% ipython --no-banner

In [1]: import numpy as np

In [2]: np.set_printoptions(precision=2, suppress=True, linewidth=100)

In [3]: m1 = np.array([[13.0, 0.0, 0.0, 0.0, 16.0],
   ...:     [0.0, -3.0, 0.0, 0.0, 0.0],
   ...:     [0.0, 0.0, -3.0, 0.0, 0.0],
   ...:     [0.0, 0.0, 0.0, -3.0, 0.0],
   ...:     [16.0, 0.0, 0.0, 0.0, 13.0]])

In [4]: m1
Out[4]: 
array([[13.,  0.,  0.,  0., 16.],
       [ 0., -3.,  0.,  0.,  0.],
       [ 0.,  0., -3.,  0.,  0.],
       [ 0.,  0.,  0., -3.,  0.],
       [16.,  0.,  0.,  0., 13.]])

In [5]: evals, evecs = np.linalg.eigh(m1)

In [6]: x0 = np.array([-1, 3, -9, -6, 8])

In [7]: evecs * np.maximum(evals, 0) @ evecs.T
Out[7]: 
array([[14.5,  0. ,  0. ,  0. , 14.5],
       [ 0. ,  0. ,  0. ,  0. ,  0. ],
       [ 0. ,  0. ,  0. ,  0. ,  0. ],
       [ 0. ,  0. ,  0. ,  0. ,  0. ],
       [14.5,  0. ,  0. ,  0. , 14.5]])

In [8]: evecs * np.abs(evals) @ evecs.T
Out[8]: 
array([[16.,  0.,  0.,  0., 13.],
       [ 0.,  3.,  0.,  0.,  0.],
       [ 0.,  0.,  3.,  0.,  0.],
       [ 0.,  0.,  0.,  3.,  0.],
       [13.,  0.,  0.,  0., 16.]])

In [9]: np.linalg.eigvalsh(m1[1:, 1:])
Out[9]: array([-3., -3., -3., 13.])

In [10]: x0 @ m1 @ x0
Out[10]: np.float64(211.0)

In [11]: np.round(x0 @ m1 @ x0 / (x0 @ x0), 2), evals[0], evals[-1]
Out[11]: (np.float64(1.1), np.float64(-3.0), np.float64(29.0))

In [12]: rng = np.random.default_rng(84567)

In [13]: Y = m1 + rng.integers(-2, 3, (5, 1)) @ rng.integers(-2, 3, (1, 5))

In [14]: Y
Out[14]: 
array([[15.,  2.,  0.,  2., 20.],
       [ 2., -1.,  0.,  2.,  4.],
       [ 1.,  1., -3.,  1.,  2.],
       [ 1.,  1.,  0., -2.,  2.],
       [14., -2.,  0., -2.,  9.]])

In [15]: np.abs(Y - m1).sum(axis=1)
Out[15]: array([10., 10.,  5.,  5., 10.])

In [16]: Y - m1
Out[16]: 
array([[ 2.,  2.,  0.,  2.,  4.],
       [ 2.,  2.,  0.,  2.,  4.],
       [ 1.,  1.,  0.,  1.,  2.],
       [ 1.,  1.,  0.,  1.,  2.],
       [-2., -2.,  0., -2., -4.]])

In [17]: np.linalg.matrix_rank(Y - m1, tol=1e-8)
Out[17]: np.int64(1)

In [18]: O = m1.astype(float).copy()

In [19]: for j in range(5):
    ...:     O[:, j] -= O[:, :j] @ (O[:, :j].T @ O[:, j])
    ...:     O[:, j] /= np.linalg.norm(O[:, j])
    ...: 

In [20]: np.round(O.T @ m1, 2) + 0
Out[20]: 
array([[20.62,  0.  ,  0.  ,  0.  , 20.18],
       [ 0.  ,  3.  ,  0.  ,  0.  ,  0.  ],
       [ 0.  ,  0.  ,  3.  ,  0.  ,  0.  ],
       [ 0.  ,  0.  ,  0.  ,  3.  ,  0.  ],
       [ 0.  ,  0.  ,  0.  ,  0.  ,  4.22]])

In [21]: np.round(O.T @ O, 2) + 0
Out[21]: 
array([[1., 0., 0., 0., 0.],
       [0., 1., 0., 0., 0.],
       [0., 0., 1., 0., 0.],
       [0., 0., 0., 1., 0.],
       [0., 0., 0., 0., 1.]])

In [22]: (m1 != 0).astype(int)
Out[22]: 
array([[1, 0, 0, 0, 1],
       [0, 1, 0, 0, 0],
       [0, 0, 1, 0, 0],
       [0, 0, 0, 1, 0],
       [1, 0, 0, 0, 1]])

In [23]: print(np.flatnonzero(np.linalg.matrix_power((m1 != 0) + (m1.T != 0) + np.eye(5), 5)[3]))
[3]

In [24]: print(round(float(np.linalg.det(m1)), 2))
2349.0

In [25]: np.sort(np.linalg.eigvals(m1).real)
Out[25]: array([-3., -3., -3., -3., 29.])

In [26]: lab = rng.permutation(5)

In [27]: Y = m1[:, lab] * rng.choice([-1, 1], 5)

In [28]: Y
Out[28]: 
array([[ -0.,  13.,   0., -16.,  -0.],
       [ -0.,   0.,  -3.,  -0.,  -0.],
       [  3.,   0.,   0.,  -0.,  -0.],
       [ -0.,   0.,   0.,  -0.,   3.],
       [ -0.,  16.,   0., -13.,  -0.]])

In [29]: Uu, _, Vt = np.linalg.svd(m1.T @ Y)

In [30]: print(np.round(np.linalg.lstsq(m1, Y)[0], 2) + 0)
[[ 0.  1.  0.  0.  0.]
 [ 0.  0.  1.  0.  0.]
 [-1.  0.  0.  0.  0.]
 [ 0.  0.  0.  0. -1.]
 [ 0.  0.  0. -1.  0.]]

In [31]: data = np.load("w.npy")

In [32]: data
Out[32]: 
array([[-2.1,  0.7, -0.8,  0.1,  1.8, -0.4],
       [ 0.6, -1.1, -2.1,  0.7,  0.6,  0.3],
       [-0.9,  0.4,  1.2,  0.8, -1.1,  0.5],
       [-0.7,  1.6,  1.7,  1.3,  0.2,  1.1],
       [-0.8, -0.5,  0. ,  0.4, -0.6, -0.3],
       [-0.6, -0.6,  1.8,  1.9, -1.1, -0.6],
       [ 0.2,  1.4,  0.9,  1.1,  0.5, -0.7],
       [ 1.4, -3.1,  0.6, -0.5, -0.8, -1.2],
       [-1.1, -0.8,  0.5,  2.7,  0.6, -1.2],
       [-2.3, -1.2, -0.2, -0.8, -0.3,  0.3],
       [ 0.3, -0.1,  1.1, -0.8, -1.3,  1.1],
       [-0.7, -0.2, -0.5,  0.2, -1.1, -2.2],
       [-0.2, -0.4, -0.5, -1. , -0.6, -1.3]])

In [33]: Y = np.c_[data[:, :2] @ np.array([[-1, -2], [-3, -1]]), np.array([0, -2, 0, -3, -1, 1, -3, 2, 1, 1, -1, -1, 2])]

In [34]: Y.round(2) + 0
Out[34]: 
array([[ 0. ,  3.5,  0. ],
       [ 2.7, -0.1, -2. ],
       [-0.3,  1.4,  0. ],
       [-4.1, -0.2, -3. ],
       [ 2.3,  2.1, -1. ],
       [ 2.4,  1.8,  1. ],
       [-4.4, -1.8, -3. ],
       [ 7.9,  0.3,  2. ],
       [ 3.5,  3. ,  1. ],
       [ 5.9,  5.8,  1. ],
       [ 0. , -0.5, -1. ],
       [ 1.3,  1.6, -1. ],
       [ 1.4,  0.8,  2. ]])

In [35]: np.round(np.linalg.norm(Y - data @ np.linalg.lstsq(data, Y)[0], axis=0), 2) + 0
Out[35]: array([0.  , 0.  , 4.16])

In [36]: print(np.linalg.norm(np.linalg.qr(data)[0].T @ Y, axis=0) ** 2 / ((Y ** 2).sum(axis=0) + 1e-12))
[1.   1.   0.52]

In [37]: np.linalg.matrix_rank(np.c_[data, Y])
Out[37]: np.int64(7)

In [38]: P = data @ np.linalg.solve(data.T @ data, data.T)

In [39]: np.linalg.matrix_rank(np.eye(13) - P)
Out[39]: np.int64(7)

In [40]: P @ data[:, 1]
Out[40]: array([ 0.7, -1.1,  0.4,  1.6, -0.5, -0.6,  1.4, -3.1, -0.8, -1.2, -0.1, -0.2, -0.4])

In [41]: np.diag(P)
Out[41]: array([0.58, 0.73, 0.29, 0.34, 0.13, 0.39, 0.33, 0.8 , 0.56, 0.64, 0.29, 0.65, 0.27])

In [42]: np.allclose(P @ P, P)
Out[42]: True

In [43]: x0 = np.array([2, -2, 3, 0, -2, 2])

In [44]: rhs = data @ x0

In [45]: print(rhs.round(2) + 0)
[-12.4  -3.5   4.2   2.3   0.    6.4  -2.1  10.   -2.7  -1.6   8.9  -4.7  -2.5]

In [46]: np.round(np.linalg.lstsq(data, rhs)[0], 2) + 0
Out[46]: array([ 2., -2.,  3.,  0., -2.,  2.])

In [47]: rhs = rhs + 0.3 * rng.normal(size=13)

In [48]: print(rhs)
[-12.79  -3.49   4.18   2.55  -0.82   6.28  -2.6   10.12  -2.48  -1.7    8.85  -4.7   -2.64]

In [49]: b, *_ = np.linalg.lstsq(data, rhs)

In [50]: print(np.round(data.T @ (rhs - data @ b), 2) + 0)
[0. 0. 0. 0. 0. 0.]
